% python3 -q
>>> import numpy as np
>>> np.set_printoptions(suppress=True, linewidth=120)
>>> rd = lambda a: np.round(a, 1) + 0
>>> feats = np.array([[-8.6, -35.7, 1.6],
...     [-21.4, 4.9, -3.8],
...     [-21.9, 4.2, -4.6],
...     [-23.3, 3.9, -5.1],
...     [-9.9, -34.3, 2.4],
...     [-21.5, 4.2, -4.1],
...     [-21.5, 4.5, -4.1],
...     [-8.9, -33.6, 1.2],
...     [-23.1, 4.8, -3.4],
...     [-10.2, -33.9, 0.2],
...     [-21.3, 4.3, -4.0],
...     [-9.6, -33.7, 2.2],
...     [-21.9, 4.0, -3.9],
...     [-23.0, 4.5, -3.6],
...     [-20.6, 4.2, -3.8],
...     [-21.3, 2.2, -2.4],
...     [-23.5, 2.4, -4.8],
...     [-9.6, -34.0, 1.2],
...     [-8.6, -35.4, 0.9],
...     [-9.1, -32.1, 2.9],
...     [-22.7, 4.3, -4.0]])
>>> Xc = (feats - feats.mean(axis=0)) / feats.std(axis=0)
>>> print(np.argwhere(np.abs(Xc) > 2))
[]
>>> c = np.linalg.lstsq(np.delete(Xc, 2, axis=1), Xc[:, 2])[0]
>>> print(rd(c))
[ 0.7 -0.2]
>>> other = np.c_[feats[:, :1] @ np.array([[2]]), np.array([5, 4, 2, 3, 3, 0, 3, 4, 2, 2, 1, 1, 3, 4, 5, 1, 5, 4, 0, 0, 5])]
>>> print(other)
[[-17.2   5. ]
 [-42.8   4. ]
 [-43.8   2. ]
 [-46.6   3. ]
 [-19.8   3. ]
 [-43.    0. ]
 [-43.    3. ]
 [-17.8   4. ]
 [-46.2   2. ]
 [-20.4   2. ]
 [-42.6   1. ]
 [-19.2   1. ]
 [-43.8   3. ]
 [-46.    4. ]
 [-41.2   5. ]
 [-42.6   1. ]
 [-47.    5. ]
 [-19.2   4. ]
 [-17.2   0. ]
 [-18.2   0. ]
 [-45.4   5. ]]
>>> print(rd(np.linalg.norm(other - feats @ np.linalg.lstsq(feats, other)[0], axis=0)))
[0.  7.4]
>>> print(np.linalg.matrix_rank(np.c_[feats, other]))
4
>>> print(rd(np.linalg.lstsq(feats, other[:, 0])[0]))
[2. 0. 0.]
>>> Q, V = np.linalg.qr(feats[:, :2])[0], np.linalg.qr(feats[:, 2:])[0]
>>> sv = np.linalg.svd(Q.T @ V, compute_uv=False)
>>> print(rd(np.linalg.norm(Q @ Q.T - V @ V.T, 2)))
1.0
>>> print(rd(sv))
[1.]
>>> print((sv > 0.9).sum())
1
>>> Xc = feats - feats.mean(axis=0)
>>> V = np.linalg.svd(Xc)[2][:2]
>>> other = Xc - Xc @ V.T @ V
>>> print(rd(other.std(axis=0)))
[0.4 0.1 0.5]
>>> print(rd(np.linalg.norm(other) / np.linalg.norm(Xc)))
0.0
>>> print(rd(np.cov(Xc @ V.T, rowvar=False)))
[[408.6   0. ]
 [  0.    0.8]]
